% ipython --no-banner

In [1]: import numpy as np

In [2]: import numpy.linalg as la

In [3]: np.set_printoptions(precision=2, suppress=True, linewidth=140, sign=" ")

In [4]: def rnd(a):
   ...:     return np.round(a, 2) + 0
   ...: 

In [5]: E = -1 * np.eye(4) + np.ones((4, 4))

In [6]: E
Out[6]: 
array([[ 0.,  1.,  1.,  1.],
       [ 1.,  0.,  1.,  1.],
       [ 1.,  1.,  0.,  1.],
       [ 1.,  1.,  1.,  0.]])

In [7]: vals, V = la.eigvalsh(E)
ValueError: too many values to unpack (expected 2)


In [8]: vals, V = la.eigh(E)

In [9]: (vals > 1e-8).sum(), (vals < -1e-8).sum()
Out[9]: (np.int64(1), np.int64(3))

In [10]: rnd(V @ np.diag(vals) @ V.T)
Out[10]: 
array([[ 0.,  1.,  1.,  1.],
       [ 1.,  0.,  1.,  1.],
       [ 1.,  1.,  0.,  1.],
       [ 1.,  1.,  1.,  0.]])

In [11]: np.abs(V[:, -1]).round(6).argmax()
Out[11]: np.int64(0)

In [12]: rnd(vals)
Out[12]: array([-1., -1., -1.,  3.])

In [13]: print(rnd(vals.sum()), np.trace(E))
0.0 0.0

In [14]: np.unique(vals.round(6) + 0, return_counts=True)[1]
Out[14]: array([ 3,  1])

In [15]: print(rnd(la.eigvalsh(E).min()))
-1.0

In [16]: np.all(la.eigvalsh(E) > 0)
Out[16]: np.False_

In [17]: vals, V = la.eigh(E)

In [18]: x0 = np.array([1, 1, -1, 1])

In [19]: print(rnd(V * np.maximum(vals, 0) @ V.T))
[[ 0.75  0.75  0.75  0.75]
 [ 0.75  0.75  0.75  0.75]
 [ 0.75  0.75  0.75  0.75]
 [ 0.75  0.75  0.75  0.75]]

In [20]: rnd(la.eigvalsh(E[1:, 1:]))
Out[20]: array([-1., -1.,  2.])

In [21]: x0 @ E @ x0 / (x0 @ x0), vals[0], vals[-1]
Out[21]: (np.float64(0.0), np.float64(-1.0), np.float64(3.0))

In [22]: (np.sign(V[:, -1].round(6)) == np.sign(V[0, -1].round(6))).astype(int)
Out[22]: array([ 1,  1,  1,  1])

In [23]: x0 @ E @ x0
Out[23]: np.float64(0.0)

In [24]: rnd(la.norm(E) ** 2 / la.norm(E, 2) ** 2)
Out[24]: np.float64(1.33)

In [25]: print(rnd(la.norm(E, "nuc")))
6.0

In [26]: print(E[2] @ E[3])
2.0

In [27]: rnd(la.norm(E, axis=1))
Out[27]: array([ 1.73,  1.73,  1.73,  1.73])

In [28]: rnd(la.norm(E[2] - E[3]))
Out[28]: np.float64(1.41)

In [29]: rnd(la.norm(E, 1)), rnd(la.norm(E, np.inf))
Out[29]: (np.float64(3.0), np.float64(3.0))

In [30]: E @ (-1.0) ** np.arange(4)
Out[30]: array([-1.,  1., -1.,  1.])

In [31]: np.fft.fft(E[0])
Out[31]: array([ 3.+0.j, -1.+0.j, -1.+0.j, -1.+0.j])

In [32]: J = np.load("out13.npy")

In [33]: print(J)
[[ -2.19 -15.71  12.18]
 [-14.11   2.52 -13.95]
 [ -5.86 -17.6    7.47]
 [  0.42 -12.08 -15.94]
 [  9.    16.39   7.09]
 [-15.44  11.55   5.3 ]
 [-18.44  -0.73   7.7 ]
 [-12.64  13.29   7.96]
 [-18.2    8.28  -0.05]
 [  1.71  -6.73  18.75]
 [-15.18  12.33   4.17]]

In [34]: x0 = np.array([0, 9, -8])

In [35]: y = J @ x0

In [36]: rnd(la.solve(J.T @ J, J.T @ y))
Out[36]: array([ 0.,  9., -8.])

In [37]: rnd(la.lstsq(J, y)[0])
Out[37]: array([ 0.,  9., -8.])

In [38]: rng = np.random.default_rng(400)

In [39]: y = y + 0.1 * rng.normal(size=11)

In [40]: print(rnd(y))
[-238.92  134.08 -217.99   18.81   90.67   61.51  -68.12   55.77   74.78 -210.51   77.54]

In [41]: c, *_ = la.lstsq(J, y)

In [42]: print(rnd(J.T @ (y - J @ c)))
[ 0.  0.  0.]

In [43]: c.round()
Out[43]: array([ 0.,  9., -8.])

In [44]: rnd(c)
Out[44]: array([ 0.  ,  8.99, -8.  ])

In [45]: arr = np.load("test18.npy")

In [46]: arr
Out[46]: 
array([[ 2.85, -0.02,  2.81],
       [-1.25, -0.02, -1.33],
       [ 1.8 , -0.03,  1.89],
       [-8.64, -0.04, -8.6 ],
       [-2.53,  0.09, -2.66],
       [ 4.99,  0.  ,  4.99],
       [ 5.71,  0.09,  5.8 ],
       [-0.43,  0.  , -0.46],
       [-3.8 ,  0.  , -3.85],
       [ 7.64,  0.  ,  7.54],
       [-5.65,  0.06, -5.49],
       [ 1.5 ,  0.01,  1.46],
       [-2.29,  0.  , -2.28],
       [ 6.06, -0.04,  6.08],
       [ 2.92,  0.02,  3.01],
       [-0.14, -0.08, -0.11],
       [-0.42,  0.05, -0.5 ],
       [-2.7 , -0.05, -2.71],
       [-2.94, -0.01, -2.96],
       [-7.92, -0.03, -7.87],
       [-0.9 ,  0.08, -0.89],
       [-0.94,  0.  , -0.79],
       [-0.19, -0.05, -0.27],
       [ 2.58, -0.05,  2.72],
       [-2.  , -0.01, -2.  ],
       [-2.67,  0.  , -2.84],
       [-2.98,  0.05, -3.04],
       [-0.05,  0.05, -0.04]])

In [47]: U, s, Vh = la.svd(arr)

In [48]: print(rnd(s))
[ 28.86   0.3    0.23]

In [49]: M2 = U[:, :1] @ np.diag(s[:1]) @ Vh[:1]

In [50]: rnd(la.norm(arr - M2, 2)), rnd(s[1])
Out[50]: (np.float64(0.3), np.float64(0.3))

In [51]: la.matrix_rank(arr, rtol=0.05)
Out[51]: np.int64(1)

In [52]: Z = arr[[27, 6]].astype(float)

In [53]: for _ in range(7):
    ...:     lab = la.norm(arr[:, None] - Z, axis=-1).argmin(axis=1)
    ...:     Z = np.array([arr[lab == j].mean(axis=0) for j in range(2)])
    ...: 

In [54]: lab
Out[54]: array([ 1,  0,  1,  0,  0,  1,  1,  0,  0,  1,  0,  1,  0,  1,  1,  0,  0,  0,  0,  0,  0,  0,  0,  1,  0,  0,  0,  0])

In [55]: np.abs(Z[1] - Z[0]).argmax()
Out[55]: np.int64(2)

In [56]: print(np.bincount(lab))
[ 19   9]

In [57]: lab = rng.permutation(3)

In [58]: M2 = arr[:, lab] * rng.choice([-1, 1], 3)

In [59]: M2
Out[59]: 
array([[-2.85,  0.02,  2.81],
       [ 1.25,  0.02, -1.33],
       [-1.8 ,  0.03,  1.89],
       [ 8.64,  0.04, -8.6 ],
       [ 2.53, -0.09, -2.66],
       [-4.99, -0.  ,  4.99],
       [-5.71, -0.09,  5.8 ],
       [ 0.43, -0.  , -0.46],
       [ 3.8 , -0.  , -3.85],
       [-7.64, -0.  ,  7.54],
       [ 5.65, -0.06, -5.49],
       [-1.5 , -0.01,  1.46],
       [ 2.29, -0.  , -2.28],
       [-6.06,  0.04,  6.08],
       [-2.92, -0.02,  3.01],
       [ 0.14,  0.08, -0.11],
       [ 0.42, -0.05, -0.5 ],
       [ 2.7 ,  0.05, -2.71],
       [ 2.94,  0.01, -2.96],
       [ 7.92,  0.03, -7.87],
       [ 0.9 , -0.08, -0.89],
       [ 0.94, -0.  , -0.79],
       [ 0.19,  0.05, -0.27],
       [-2.58,  0.05,  2.72],
       [ 2.  ,  0.01, -2.  ],
       [ 2.67, -0.  , -2.84],
       [ 2.98, -0.05, -3.04],
       [ 0.05, -0.05, -0.04]])

In [60]: U, _, Vh = la.svd(arr.T @ M2)

In [61]: rnd(U @ Vh)
Out[61]: 
array([[-1.,  0.,  0.],
       [ 0., -1.,  0.],
       [ 0.,  0.,  1.]])

In [62]: lab
Out[62]: array([ 0,  1,  2])

In [63]: q, Rm = la.qr(M2)

In [64]: print(rnd(abs(Rm[0, 0])), rnd(la.norm(M2[:, 0])))
20.41 20.41

In [65]: rnd(q.T @ q)
Out[65]: 
array([[ 1.,  0.,  0.],
       [ 0.,  1.,  0.],
       [ 0.,  0.,  1.]])

In [66]: rnd(np.abs(np.diag(Rm)))
Out[66]: array([ 20.41,   0.23,   0.43])

In [67]: data = np.load("w.npy")

In [68]: data
Out[68]: 
array([[ 3,  1,  1,  2],
       [ 6,  2,  2,  4],
       [ 6,  2,  2,  4],
       [ 0,  0,  0,  0],
       [ 3,  1,  1,  2]])

In [69]: u = np.array([0, -1, 3, 1])

In [70]: M2 = E + np.outer(u, np.eye(4)[2])

In [71]: la.matrix_rank(M2 - E)
Out[71]: np.int64(1)

In [72]: print(M2)
[[ 0.  1.  1.  1.]
 [ 1.  0.  0.  1.]
 [ 1.  1.  3.  1.]
 [ 1.  1.  2.  0.]]

In [73]: X = np.load("arr.npy")

In [74]: X
Out[74]: 
array([[ 2.86, -0.17, -4.35, -1.3 , -0.12],
       [ 0.1 , -0.96, -1.06, -0.76,  1.18],
       [ 2.35,  0.38, -1.97, -0.5 , -1.41],
       [-1.16,  0.21, -0.91,  0.18,  1.56]])

In [75]: U, s, Vh = la.svd(X)

In [76]: np.argmax(s[:-1] / (s[1:] + 1e-6)) + 1
Out[76]: np.int64(3)

In [77]: rnd(s)
Out[77]: array([ 6.27,  2.94,  1.15,  0.  ])

In [78]: M2 = U[:, :3] @ np.diag(s[:3]) @ Vh[:3]

In [79]: la.matrix_rank(M2)
Out[79]: np.int64(3)

In [80]: rnd(M2)
Out[80]: 
array([[ 2.86, -0.17, -4.35, -1.3 , -0.12],
       [ 0.1 , -0.96, -1.06, -0.76,  1.18],
       [ 2.35,  0.38, -1.97, -0.5 , -1.41],
       [-1.16,  0.21, -0.91,  0.18,  1.56]])

In [81]: print(rnd(la.norm(X - M2, 2)), rnd(s[3]))
0.0 0.0

In [82]: rnd(np.abs(X - M2).max())
Out[82]: np.float64(0.0)

In [83]: la.lstsq(M2[:-1].T, M2[-1])[2]
Out[83]: np.int32(3)

In [84]: la.inv(M2)
LinAlgError: Last 2 dimensions of the array must be square


In [85]: la.matrix_rank(X, rtol=0.1)
Out[85]: np.int64(3)

In [86]: [round(float(x), 2) for x in la.svd(X, compute_uv=False)[:3]]
Out[86]: [6.27, 2.94, 1.15]

In [87]: gram = X.T @ X

In [88]: (X @ X.T).shape
Out[88]: (4, 4)

In [89]: np.allclose(gram, gram.T)
Out[89]: True

In [90]: M = np.loadtxt("m.csv", delimiter=",")

In [91]: M
Out[91]: 
array([[ 1.3,  1.1, -0.8,  0.1, -1. ],
       [-1.1, -1.2, -0.5,  0.8,  0.8],
       [ 1.8,  1.8,  0.6,  0.1,  0.3]])

In [92]: t3 = np.stack([M, 3 * M, M[::-1]])

In [93]: rnd(np.einsum("bij,cij->bc", t3, t3))
Out[93]: 
array([[  15.67,   47.01,   11.28],
       [  47.01,  141.03,   33.84],
       [  11.28,   33.84,   15.67]])

In [94]: print(rnd(la.norm(t3, axis=(1, 2))))
[  3.96  11.88   3.96]

In [95]: M @ M
ValueError: matmul: Input operand 1 has a mismatch in its core dimension 0, with gufunc signature (n?,k),(k,m?)->(n?,m?) (size 3 is different from 5)


In [96]: gram = M.T @ M

In [97]: np.allclose(gram, gram.T)
Out[97]: True

In [98]: print(rnd(la.svd(M, compute_uv=False) ** 2))
[ 12.62   2.01   1.05]

In [99]: print((M @ M.T).shape)
(3, 3)

In [100]: rnd(np.diag(gram))
Out[100]: array([ 6.14,  5.89,  1.25,  0.66,  1.73])

In [101]: print(rnd(la.norm(M)))
3.96

In [102]: np.zeros(3, 5)
TypeError: Cannot interpret '5' as a data type


In [103]: M[3]
IndexError: index 3 is out of bounds for axis 0 with size 3


In [104]: print(np.unravel_index(np.abs(M).argmax(), M.shape))
(np.int64(2), np.int64(0))

In [105]: M[:, 5]
IndexError: index 5 is out of bounds for axis 1 with size 5


In [106]: rnd(M.sum(axis=1))
Out[106]: array([ 0.7, -1.2,  4.6])

In [107]: w1 = np.array([[2, 1, 0], [0, 0, 3], [1, 2, 0], [2, 3, 2], [1, 1, 2]])

In [108]: c = np.array([-5, 6, -2])

In [109]: act = np.maximum(M @ w1 + c, 0)

In [110]: act
Out[110]: 
array([[ 0. ,  5. ,  0. ],
       [ 0. ,  7.1,  0. ],
       [ 0. ,  9.6,  4.2]])

In [111]: la.matrix_rank(act)
Out[111]: np.int64(2)

In [112]: Z = np.array([[2, 1], [0, 1], [3, 3]])

In [113]: print((act @ Z).round(6).argmax(axis=1))
[ 1  1  1]

In [114]: print(w1 @ Z)
[[  4   3]
 [  9   9]
 [  2   3]
 [ 10  11]
 [  8   8]]

In [115]: feats = np.load("x.npy")

In [116]: feats
Out[116]: 
array([[  9., -10.,   6.],
       [  8., -11.,   4.],
       [-20.,  14., -13.]])

In [117]: lab = rng.permutation(3)

In [118]: lab
Out[118]: array([ 1,  0,  2])

In [119]: M2 = feats[lab][:, lab]

In [120]: print(np.diag(M2))
[-11.   9. -13.]

In [121]: M2
Out[121]: 
array([[-11.,   8.,   4.],
       [-10.,   9.,   6.],
       [ 14., -20., -13.]])

In [122]: mat = np.array([[0.46, 0.99, 1.99, 1.04],
     ...:     [-0.71, -1.47, -0.05, 0.17],
     ...:     [-0.11, -0.97, 1.44, -1.56],
     ...:     [-2.29, -0.57, 0.02, 1.31],
     ...:     [-1.4, 1.08, 0.08, -1.47]])

In [123]: M2 = mat / la.norm(mat, axis=1, keepdims=True)

In [124]: gram = M2 @ M2.T

In [125]: (gram - 2 * np.eye(5)).round(6).argmax(axis=1)
Out[125]: array([ 2,  3,  1,  1,  2])

In [126]: rnd(la.norm(M2, axis=1))
Out[126]: array([ 1.,  1.,  1.,  1.,  1.])

In [127]: print(rnd(np.degrees(np.arccos(np.clip(gram[3, 1], -1, 1)))))
52.71

In [128]: rnd(gram[3])
Out[128]: array([-0.03,  0.61, -0.19,  1.  ,  0.11])

In [129]: proj = mat @ la.solve(mat.T @ mat, mat.T)

In [130]: rnd(la.eigvalsh(proj))
Out[130]: array([ 0.,  1.,  1.,  1.,  1.])

In [131]: print(np.allclose(proj @ proj, proj))
True

In [132]: la.matrix_rank(np.eye(5) - proj)
Out[132]: np.int64(1)

In [133]: M2 = mat + rng.integers(-2, 3, (5, 2)) @ rng.integers(-2, 3, (2, 4))

In [134]: rnd(M2)
Out[134]: 
array([[ 0.46, -2.01,  0.99,  7.04],
       [-0.71, -3.47,  1.95, -3.83],
       [-0.11, -0.97, -0.56,  4.44],
       [-2.29,  5.43, -1.98,  1.31],
       [-1.4 ,  1.08,  2.08, -7.47]])

In [135]: la.matrix_rank(M2 - mat, tol=1e-8)
Out[135]: np.int64(2)

In [136]: np.abs(M2 - mat).sum(axis=1)
Out[136]: array([ 10.,   8.,   8.,   8.,   8.])

In [137]: print(rnd(M2 - mat))
[[ 0. -3. -1.  6.]
 [ 0. -2.  2. -4.]
 [ 0.  0. -2.  6.]
 [ 0.  6. -2.  0.]
 [ 0.  0.  2. -6.]]
